% python3 -q
>>> import numpy as np
>>> from numpy import linalg as LA
>>> np.set_printoptions(precision=2, suppress=True, linewidth=120, legacy="1.25")
>>> m1 = np.loadtxt("out15.csv", delimiter=",")
>>> m1
array([[ 2.,  0.,  0.,  0.,  0.,  0.],
       [ 0., -2.,  0.,  0.,  0.,  0.],
       [ 0.,  0.,  0., -2.,  0.,  0.],
       [ 0.,  0.,  0.,  0.,  0., -1.],
       [ 0.,  0.,  0.,  0., -1.,  0.],
       [ 0.,  0.,  2.,  0.,  0.,  0.]])
>>> w1 = np.array([[-3, -3, 2, -4, -2],
...     [-1, 5, 5, 1, 4],
...     [2, 4, 5, 3, -3],
...     [-2, 1, -3, 5, 4],
...     [-4, -5, 1, -5, -1],
...     [-3, -1, -1, 4, 1]])
>>> c = np.array([4, 3, 0, 1, 4])
>>> act = np.maximum(m1 @ w1 + c, 0)
>>> (act > 0).astype(int)
array([[0, 0, 1, 0, 0],
       [1, 0, 0, 0, 0],
       [1, 1, 1, 0, 0],
       [1, 1, 1, 0, 1],
       [1, 1, 0, 1, 1],
       [1, 1, 1, 1, 0]])
>>> act
array([[ 0.,  0.,  4.,  0.,  0.],
       [ 6.,  0.,  0.,  0.,  0.],
       [ 8.,  1.,  6.,  0.,  0.],
       [ 7.,  4.,  1.,  0.,  3.],
       [ 8.,  8.,  0.,  6.,  5.],
       [ 8., 11., 10.,  7.,  0.]])
>>> LA.matrix_rank(act)
5
>>> cent = np.array([[-5, 1, -3], [2, -5, 4], [-1, -3, 1], [-5, -1, 5], [0, -5, -3]])
>>> (act @ cent).round(6).argmax(axis=1)
array([2, 1, 2, 2, 2, 2])
>>> w1 @ cent
array([[ 27,  20, -15],
       [  5, -62,  21],
       [-22, -21,  39],
       [-10, -23,  20],
       [ 34,  28, -29],
       [ -6,  -4,  21]])
>>> J = np.load("run2.npy")
>>> J
array([[ 0,  0,  0],
       [ 0, -1,  0],
       [ 0,  0,  1]])
>>> ev, vecs = LA.eigh(J)
>>> vec = np.array([0, 0, -1])
>>> (np.sign(vecs[:, -1].round(6)) == np.sign(vecs[0, -1].round(6))).astype(int)
array([1, 1, 0])
>>> LA.eigvalsh(J[1:, 1:])
array([-1.,  1.])
>>> vecs * np.abs(ev) @ vecs.T
array([[0., 0., 0.],
       [0., 1., 0.],
       [0., 0., 1.]])
>>> T = np.stack([m1, 5 * m1, m1[::-1]])
>>> LA.matrix_rank(T)
array([6, 6, 6])
>>> LA.det(T)
array([    16., 250000.,    -16.])
>>> np.round(LA.det(J), 2)
0.0
>>> np.sort(LA.eigvals(J).real)
array([-1.,  0.,  1.])
>>> (LA.matrix_power((J != 0) + (J.T != 0) + np.eye(3), 3) > 0).astype(int)
array([[1, 0, 0],
       [0, 1, 0],
       [0, 0, 1]])
>>> np.flatnonzero(LA.matrix_power((J != 0) + (J.T != 0) + np.eye(3), 3)[0])
array([0])
>>> X = np.diag(np.array([2, 1, 2, 1]))
>>> X
array([[2, 0, 0, 0],
       [0, 1, 0, 0],
       [0, 0, 2, 0],
       [0, 0, 0, 1]])
>>> hat = np.triu(np.array([[-3, 3, 0, -1], [0, -1, -3, -3], [-2, -2, 3, -3], [3, 1, -1, 2]]), 1) + np.eye(4)
>>> out = hat @ X @ LA.inv(hat)
>>> LA.matrix_rank(out)
4
>>> round(LA.det(out), 2)
4.0
>>> M = np.load("block4.npy")
>>> M
array([[ 2, -2,  0,  2, -2],
       [-2,  2,  0, -2,  2]])
>>> out = np.array([[-2, 3, 3], [1, 2, -2], [2, 3, -1], [-1, 0, -1], [-1, -3, -3]])
>>> np.vstack([M, out.T]).shape
(5, 5)
>>> np.einsum("ij,ij->i", M, M)
array([16, 16])
>>> LA.matrix_rank(np.vstack([M, out.T]))
4
>>> np.einsum("ik,kj->ij", M, out)
array([[ -6,   8,  14],
       [  6,  -8, -14]])
>>> LA.matrix_rank(M @ out)
1
>>> out.T @ M.T
array([[ -6,   6],
       [  8,  -8],
       [ 14, -14]])
>>> out = np.array([[7, 4], [7, 5], [1, 2], [7, 7]])
>>> np.einsum("ik,kj->ij", X, out)
array([[14,  8],
       [ 7,  5],
       [ 2,  4],
       [ 7,  7]])
>>> np.einsum("ik,kj->ji", X, out)
array([[14,  7,  2,  7],
       [ 8,  5,  4,  7]])
>>> out.T @ X.T
array([[14,  7,  2,  7],
       [ 8,  5,  4,  7]])
>>> LA.matrix_rank(np.vstack([X, out.T]))
4
>>> np.abs(np.diag(LA.qr(M)[1])) > 1e-9
array([ True, False])
>>> M @ LA.pinv(M) @ M
array([[ 2., -2.,  0.,  2., -2.],
       [-2.,  2.,  0., -2.,  2.]])
>>> round(float(LA.norm(M, 2) / LA.norm(M)), 2)
1.0
>>> LA.cond(M) > 100
True
>>> out = np.array([[2, 0], [3, 1]])
>>> cent = np.array([[4, 5], [8, -9]])
>>> arr = np.kron(out, cent)
>>> arr
array([[  8,  10,   0,   0],
       [ 16, -18,   0,   0],
       [ 12,  15,   4,   5],
       [ 24, -27,   8,  -9]])
>>> out = LA.inv(arr)
>>> round(LA.slogdet(arr)[0], 2)
1.0
>>> (np.abs(out) > 1e-9).astype(int)
array([[1, 1, 0, 0],
       [1, 1, 0, 0],
       [1, 1, 1, 1],
       [1, 1, 1, 1]])
>>> np.round(LA.det(arr) * out, 2) + 0
array([[ 1368.,   760.,     0.,     0.],
       [ 1216.,  -608.,     0.,     0.],
       [-4104., -2280.,  2736.,  1520.],
       [-3648.,  1824.,  2432., -1216.]])
>>> out = np.array([[1, 0, 3, -2, -1, 3],
...     [3, 1, 0, -1, -1, 0],
...     [2, 3, -2, 2, 2, -3],
...     [-3, 0, -2, -3, -1, 3],
...     [0, -3, 1, 0, 3, 0],
...     [-1, -1, 0, 2, -3, 0]])
>>> K = out - out.T
>>> K
array([[ 0, -3,  1,  1, -1,  4],
       [ 3,  0, -3, -1,  2,  1],
       [-1,  3,  0,  4,  1, -3],
       [-1,  1, -4,  0, -1,  1],
       [ 1, -2, -1,  1,  0,  3],
       [-4, -1,  3, -1, -3,  0]])
>>> # skew, so no eigenvalue has a real part
>>> vec = np.array([-1, 0, -8, -3, 1, 6])
>>> round(float(LA.det(K)), 2)
64.0
>>> q = LA.solve(np.eye(6) - K, np.eye(6) + K)
>>> np.round(q @ q.T, 2) + 0
array([[1., 0., 0., 0., 0., 0.],
       [0., 1., 0., 0., 0., 0.],
       [0., 0., 1., 0., 0., 0.],
       [0., 0., 0., 1., 0., 0.],
       [0., 0., 0., 0., 1., 0.],
       [0., 0., 0., 0., 0., 1.]])
>>> out = np.array([[1, 0, 2], [0, 2, 2], [0, 1, 0], [1, 2, 1], [2, 1, 1], [2, 1, 0]])
>>> np.einsum("ik,kj->ji", K, out)
array([[  7,   8,  -1,  -1,   8, -11],
       [  0,  -2,  12,  -2,   0,  -4],
       [ -6,   7,   9,  -1,  -1, -14]])
>>> K @ out
array([[  7,   0,  -6],
       [  8,  -2,   7],
       [ -1,  12,   9],
       [ -1,  -2,  -1],
       [  8,   0,  -1],
       [-11,  -4, -14]])
>>> q, R = LA.qr(K)
>>> np.round(q.T @ q, 2) + 0
array([[1., 0., 0., 0., 0., 0.],
       [0., 1., 0., 0., 0., 0.],
       [0., 0., 1., 0., 0., 0.],
       [0., 0., 0., 1., 0., 0.],
       [0., 0., 0., 0., 1., 0.],
       [0., 0., 0., 0., 0., 1.]])
>>> q.shape, R.shape
((6, 6), (6, 6))
>>> rng = np.random.default_rng(32)
>>> labels = rng.permutation(6)
>>> labels
array([5, 2, 0, 1, 3, 4])
>>> out = K[labels][:, labels]
>>> np.diag(out)
array([0, 0, 0, 0, 0, 0])
>>> np.trace(out)
0
>>> out = np.array([[4, -1, 2], [0, -1, -9], [5, -1, -8]])
>>> E = np.tril(out)
>>> E
array([[ 4,  0,  0],
       [ 0, -1,  0],
       [ 5, -1, -8]])
>>> u = np.array([1, -2, 0])
>>> out = E + np.outer(u, np.eye(3)[0])
>>> round(LA.det(out) / LA.det(E), 2), round(1 + LA.solve(E, u)[0], 2)
(1.25, 1.25)
>>> out = E + rng.integers(-2, 3, (3, 2)) @ rng.integers(-2, 3, (2, 3))
>>> out
array([[ 1, -2, -2],
       [-1, -1, -2],
       [ 6, -1, -6]])
>>> np.round(LA.svd(out - E, compute_uv=False), 2) + 0
array([4.9 , 1.73, 0.  ])
>>> round(float(LA.eigvalsh(J).min()), 2)
-1.0
>>> [round(float(LA.det(J[:i, :i])), 2) + 0 for i in range(1, 4)]
[0.0, 0.0, 0.0]
>>> out = np.array([[2, 1], [0, 1]])
>>> cent = np.kron(out, E)
>>> cent.shape
(6, 6)
>>> round(LA.norm(cent, 2), 2), np.round(LA.norm(out, 2) * LA.norm(E, 2), 2)
(22.31, 22.31)
>>> LA.matrix_rank(cent)
6
>>> LA.matrix_power(E - np.diag(np.diag(E)), 3)
array([[0, 0, 0],
       [0, 0, 0],
       [0, 0, 0]])
>>> np.sort(LA.eigvals(E))
array([-8., -1.,  4.])
>>> np.prod(np.diag(E)), round(LA.det(E), 2)
(32, 32.0)
>>> F = np.triu(rng.random((3, 3)) < 0.8, 1).astype(int)
>>> F = F + F.T
>>> F
array([[0, 1, 1],
       [1, 0, 1],
       [1, 1, 0]])
>>> np.trace(F @ F @ F) // 6
1
>>> L = np.diag(F.sum(axis=1)) - F
>>> round(LA.det(L[1:, 1:]))
3
>>> vec = np.array([0, 2, 2])
>>> rhs = F @ vec
>>> rhs
array([4, 2, 2])
>>> LA.solve(F, -3 * rhs)
array([ 0., -6., -6.])
>>> LA.solve(F, rhs + F[:, 2])
array([0., 2., 3.])
>>> LA.solve(F.T, F[2])
array([0., 0., 1.])
